$ python -q
>>> import numpy as np
>>> from numpy import linalg as LA
>>> np.set_printoptions(precision=1, suppress=True, linewidth=140)
>>> W2 = np.array([[-2.4, -0.7, 0.5, -0.9, 0.0, 0.7, -0.5],
...     [-0.8, -0.1, 0.9, 0.6, 1.5, -0.2, -0.2]])
>>> rng = np.random.default_rng(70)
>>> data = np.array([[-2, 9],
...     [4, 1],
...     [9, 8],
...     [1, -9],
...     [-9, -9],
...     [6, 2],
...     [7, -3],
...     [-3, 1],
...     [1, 5],
...     [-5, -5],
...     [-1, 6],
...     [8, -8],
...     [-4, 8],
...     [-1, -4],
...     [-3, -2],
...     [7, 1],
...     [7, 6],
...     [-4, 4],
...     [-6, 0]]) @ W2 + 0.1 * rng.normal(size=(19, 7))
>>> print(data)
[[ -2.4   0.4   7.2   7.2  13.6  -3.3  -0.8]
 [-10.4  -2.8   2.8  -3.    1.7   2.5  -2.2]
 [-27.9  -7.2  11.9  -3.4  12.    4.8  -6.1]
 [  4.9   0.3  -7.7  -6.2 -13.4   2.6   1.3]
 [ 28.6   7.1 -12.5   2.6 -13.7  -4.5   6.4]
 [-15.9  -4.3   4.8  -4.1   3.    3.8  -3.3]
 [-14.4  -4.6   0.7  -8.2  -4.5   5.6  -2.9]
 [  6.4   2.   -0.7   3.5   1.4  -2.3   1.4]
 [ -6.5  -1.3   5.    2.3   7.4  -0.2  -1.6]
 [ 16.1   4.   -7.1   1.4  -7.5  -2.6   3.4]
 [ -2.3   0.1   4.7   4.4   9.1  -2.   -0.6]
 [-12.8  -4.9  -3.3 -12.1 -12.    7.2  -2.5]
 [  3.4   2.    5.3   8.5  12.2  -4.5   0.4]
 [  5.6   1.1  -4.   -1.4  -6.    0.2   1.2]
 [  8.9   2.2  -3.4   1.7  -3.   -1.7   2. ]
 [-17.6  -5.    4.3  -5.7   1.6   4.7  -3.8]
 [-21.7  -5.4   8.8  -2.7   9.    3.8  -4.6]
 [  6.4   2.4   1.4   6.1   5.9  -3.6   1.2]
 [ 14.4   4.1  -2.8   5.5  -0.1  -4.3   2.8]]
>>> q, R = LA.qr(data)
>>> print(np.round(q.T @ q, 1) + 0)
[[1. 0. 0. 0. 0. 0. 0.]
 [0. 1. 0. 0. 0. 0. 0.]
 [0. 0. 1. 0. 0. 0. 0.]
 [0. 0. 0. 1. 0. 0. 0.]
 [0. 0. 0. 0. 1. 0. 0.]
 [0. 0. 0. 0. 0. 1. 0.]
 [0. 0. 0. 0. 0. 0. 1.]]
>>> print(R.round(1) + 0)
[[ 62.1  16.5 -21.1  13.2 -17.  -13.4  13.3]
 [  0.    2.9  16.2  19.8  32.9  -9.6  -0.6]
 [  0.    0.   -1.8  -1.8  -3.    0.9   0.2]
 [  0.    0.    0.   -0.6  -0.4   0.1   0. ]
 [  0.    0.    0.    0.   -0.7   0.3   0. ]
 [  0.    0.    0.    0.    0.   -0.3  -0.1]
 [  0.    0.    0.    0.    0.    0.   -0.3]]
>>> print(q @ R)
[[ -2.4   0.4   7.2   7.2  13.6  -3.3  -0.8]
 [-10.4  -2.8   2.8  -3.    1.7   2.5  -2.2]
 [-27.9  -7.2  11.9  -3.4  12.    4.8  -6.1]
 [  4.9   0.3  -7.7  -6.2 -13.4   2.6   1.3]
 [ 28.6   7.1 -12.5   2.6 -13.7  -4.5   6.4]
 [-15.9  -4.3   4.8  -4.1   3.    3.8  -3.3]
 [-14.4  -4.6   0.7  -8.2  -4.5   5.6  -2.9]
 [  6.4   2.   -0.7   3.5   1.4  -2.3   1.4]
 [ -6.5  -1.3   5.    2.3   7.4  -0.2  -1.6]
 [ 16.1   4.   -7.1   1.4  -7.5  -2.6   3.4]
 [ -2.3   0.1   4.7   4.4   9.1  -2.   -0.6]
 [-12.8  -4.9  -3.3 -12.1 -12.    7.2  -2.5]
 [  3.4   2.    5.3   8.5  12.2  -4.5   0.4]
 [  5.6   1.1  -4.   -1.4  -6.    0.2   1.2]
 [  8.9   2.2  -3.4   1.7  -3.   -1.7   2. ]
 [-17.6  -5.    4.3  -5.7   1.6   4.7  -3.8]
 [-21.7  -5.4   8.8  -2.7   9.    3.8  -4.6]
 [  6.4   2.4   1.4   6.1   5.9  -3.6   1.2]
 [ 14.4   4.1  -2.8   5.5  -0.1  -4.3   2.8]]
>>> Y = np.c_[data[:, :1] @ np.array([[3]]), np.array([-4, -2, 5, 2, -2, 1, 5, -5, 0, 1, 1, -3, -2, 0, -2, 4, -5, -5, 0])]
>>> print(Y)
[[ -7.2  -4. ]
 [-31.2  -2. ]
 [-83.7   5. ]
 [ 14.7   2. ]
 [ 85.9  -2. ]
 [-47.6   1. ]
 [-43.3   5. ]
 [ 19.1  -5. ]
 [-19.6   0. ]
 [ 48.4   1. ]
 [ -6.8   1. ]
 [-38.3  -3. ]
 [ 10.1  -2. ]
 [ 16.8   0. ]
 [ 26.7  -2. ]
 [-52.8   4. ]
 [-65.1  -5. ]
 [ 19.3  -5. ]
 [ 43.2   0. ]]
>>> print(LA.matrix_rank(np.c_[data, Y]))
8
>>> print(LA.matrix_rank(Y))
2
>>> print(np.round(LA.lstsq(data, Y[:, 0])[0], 1) + 0)
[3. 0. 0. 0. 0. 0. 0.]
>>> E = np.load("case3.npy")
>>> print(E)
[[ 6.  3.  9. -9. -9.  9.]
 [ 3. -2.  3. -3. -3.  3.]
 [ 9.  3.  6. -9. -9.  9.]
 [-9. -3. -9.  6.  9. -9.]
 [-9. -3. -9.  9.  6. -9.]
 [ 9.  3.  9. -9. -9.  6.]]
>>> print(round(np.log10(LA.cond(E))))
1
>>> print(np.abs(LA.svd(E)[2][-1]))
[0.  0.1 0.3 0.8 0.5 0.1]
>>> print(LA.matrix_rank(E, rtol=0.1))
1
>>> print([round(float(x), 1) for x in LA.svd(E, compute_uv=False)[:3]])
[43.0, 3.0, 3.0]
>>> mat = 0.2 ** np.abs(np.subtract.outer(np.arange(5), np.arange(5)))
>>> print(mat.round(1) + 0)
[[1.  0.2 0.  0.  0. ]
 [0.2 1.  0.2 0.  0. ]
 [0.  0.2 1.  0.2 0. ]
 [0.  0.  0.2 1.  0.2]
 [0.  0.  0.  0.2 1. ]]
>>> # symmetric
>>> G = mat.T @ mat
>>> print(LA.matrix_rank(G))
5
>>> print(G.round(1) + 0)
[[1.  0.4 0.1 0.  0. ]
 [0.4 1.1 0.4 0.1 0. ]
 [0.1 0.4 1.1 0.4 0.1]
 [0.  0.1 0.4 1.1 0.4]
 [0.  0.  0.1 0.4 1. ]]
>>> ev, vecs = LA.eig(mat)
>>> print(ev)
[1.4 1.2 0.9 0.7 0.8]
>>> X = np.array([[0, 2, -1, 2, -1, 2, 2, -1],
...     [-2, 0, 2, -1, 1, 2, -2, 2],
...     [-2, 1, -2, -2, 1, 1, 0, 2],
...     [-1, -2, 2, -1, 1, 1, 2, 1],
...     [-1, 0, 1, 0, 2, 2, -2, 2],
...     [1, 1, 2, 2, 0, 0, -1, -2]]) * (rng.random((6, 8)) < 0.3)
>>> print(X)
[[ 0  0  0  2  0  0  2 -1]
 [-2  0  2  0  0  0  0  2]
 [-2  0  0  0  0  0  0  0]
 [ 0 -2  0  0  0  1  2  0]
 [-1  0  0  0  0  2  0  0]
 [ 1  0  0  0  0  0  0  0]]
>>> print(np.argsort(-LA.norm(X, axis=0).round(6), kind="stable")[:3])
[0 6 5]
>>> print(LA.cond(X) > 100)
True
>>> rk = LA.matrix_rank(X)
>>> print(rk)
5
>>> N = LA.svd(X)[2][rk:].T
>>> print(np.round(X @ N, 1) + 0)
[[0. 0. 0.]
 [0. 0. 0.]
 [0. 0. 0.]
 [0. 0. 0.]
 [0. 0. 0.]
 [0. 0. 0.]]
>>> K = np.array([[0.0, -7.0, -5.0], [-7.0, 0.0, 0.0], [-5.0, 0.0, 0.0]])
>>> vec = np.array([1, 2, 2])
>>> h = np.maximum(K @ vec, 0)
>>> print(np.maximum(K @ (3 * vec), 0))
[0. 0. 0.]
>>> print(h)
[0. 0. 0.]
>>> print(np.maximum(K @ vec, 0) - np.maximum(-K @ vec, 0))
[-24.  -7.  -5.]
>>> print(np.round(np.trace(LA.pinv(K) @ K), 1))
2.0
>>> print(np.abs(np.diag(LA.qr(K)[1])) > 1e-9)
[ True  True False]
>>> print(K @ LA.pinv(K) @ K)
[[ 0. -7. -5.]
 [-7.  0.  0.]
 [-5.  0.  0.]]
>>> m1 = np.diag(np.array([-3, 0]))
>>> print(m1)
[[-3  0]
 [ 0  0]]
>>> print(np.all(LA.eigvalsh(m1) > 0))
False
>>> print([round(float(LA.det(m1[:i, :i])), 2) + 0 for i in range(1, 3)])
[-3.0, 0.0]
>>> print(np.round(LA.eigvalsh(m1).min(), 1))
-3.0
>>> print([int(LA.matrix_rank(LA.matrix_power(m1, p))) for p in range(1, 3)])
[1, 1]
>>> print(np.sort(LA.eigvals(m1)))
[-3.  0.]
>>> print(LA.matrix_rank(m1 - m1[0, 0] * np.eye(2)))
1
>>> try:
...     LA.inv(m1)
... except LA.LinAlgError as e:
...     print(e)
... 
Singular matrix
>>> W2 = data[[6, 8]].astype(float)
>>> for _ in range(4):
...     lab = LA.norm(data[:, None] - W2, axis=-1).argmin(axis=1)
...     W2 = np.array([data[lab == j].mean(axis=0) for j in range(2)])
... 
>>> print(lab)
[1 0 0 1 1 0 0 1 0 1 1 0 1 1 1 0 0 1 1]
>>> print(W2)
[[-15.9  -4.4   4.4  -4.6   2.3   4.   -3.4]
 [  8.2   2.3  -1.8   3.   -0.1  -2.4   1.7]]
>>> print(np.abs(W2[1] - W2[0]).argmax())
0
>>> print(W2[1] - W2[0])
[24.1  6.8 -6.1  7.6 -2.4 -6.4  5.1]
>>> Y = W2 / np.sqrt((W2 ** 2).mean(axis=1, keepdims=True))
>>> print(LA.matrix_rank(W2 - W2.mean(axis=1, keepdims=True)))
2
>>> print(Y[1].round(1) + 0)
[ 2.2  0.6 -0.5  0.8  0.  -0.6  0.5]
>>> U, sigma, vt = LA.svd(m1)
>>> vecs = vt[:(sigma > 1e-8).sum()]
>>> vec = m1[1] + -3 * m1[0] + rng.integers(2) * np.eye(2)[0]
>>> print(vec)
[10.  0.]
>>> print(np.round(LA.norm(vec - vecs.T @ vecs @ vec), 1))
0.0
>>> print(LA.matrix_rank(np.vstack([m1, vec])))
1
>>> print(vecs.T @ vecs)
[[1. 0.]
 [0. 0.]]
>>> M = np.diag(np.array([-1, -3, 0, -1, 0]))
>>> print(M)
[[-1  0  0  0  0]
 [ 0 -3  0  0  0]
 [ 0  0  0  0  0]
 [ 0  0  0 -1  0]
 [ 0  0  0  0  0]]
>>> ev, vecs = LA.eigh(M)
>>> vec = np.array([-3, -4, -6, -9, 5])
>>> print(np.abs(M).sum(axis=1).max(), np.abs(ev).max())
3 3.0
>>> print(LA.eigvalsh(M[1:, 1:]))
[-3. -1.  0.  0.]
>>> print(M.T @ M)
[[1 0 0 0 0]
 [0 9 0 0 0]
 [0 0 0 0 0]
 [0 0 0 1 0]
 [0 0 0 0 0]]
>>> print(LA.norm(M, axis=0))
[1. 3. 0. 1. 0.]
>>> print(M @ M.T)
[[1 0 0 0 0]
 [0 9 0 0 0]
 [0 0 0 0 0]
 [0 0 0 1 0]
 [0 0 0 0 0]]
>>> print(LA.pinv(M))
[[-1.   0.   0.   0.   0. ]
 [ 0.  -0.3  0.   0.   0. ]
 [ 0.   0.   0.   0.   0. ]
 [ 0.   0.   0.  -1.   0. ]
 [ 0.   0.   0.   0.   0. ]]
>>> W0 = np.array([[2, 3, 2, 3, 2, 3],
...     [1, 2, 1, 2, 1, 2],
...     [2, 7, 2, 7, 2, 7],
...     [2, 3, 2, 3, 2, 3],
...     [1, 2, 1, 2, 1, 2],
...     [2, 7, 2, 7, 2, 7]])
>>> r0 = np.array([1, 4])
>>> print(np.convolve(W0[5], r0))
[ 2 15 30 15 30 15 28]
>>> print(np.polyval(r0, W0[5]))
[ 6 11  6 11  6 11]
>>> print(np.array([np.convolve(row, r0, "same") for row in W0]))
[[ 2 11 14 11 14 11]
 [ 1  6  9  6  9  6]
 [ 2 15 30 15 30 15]
 [ 2 11 14 11 14 11]
 [ 1  6  9  6  9  6]
 [ 2 15 30 15 30 15]]
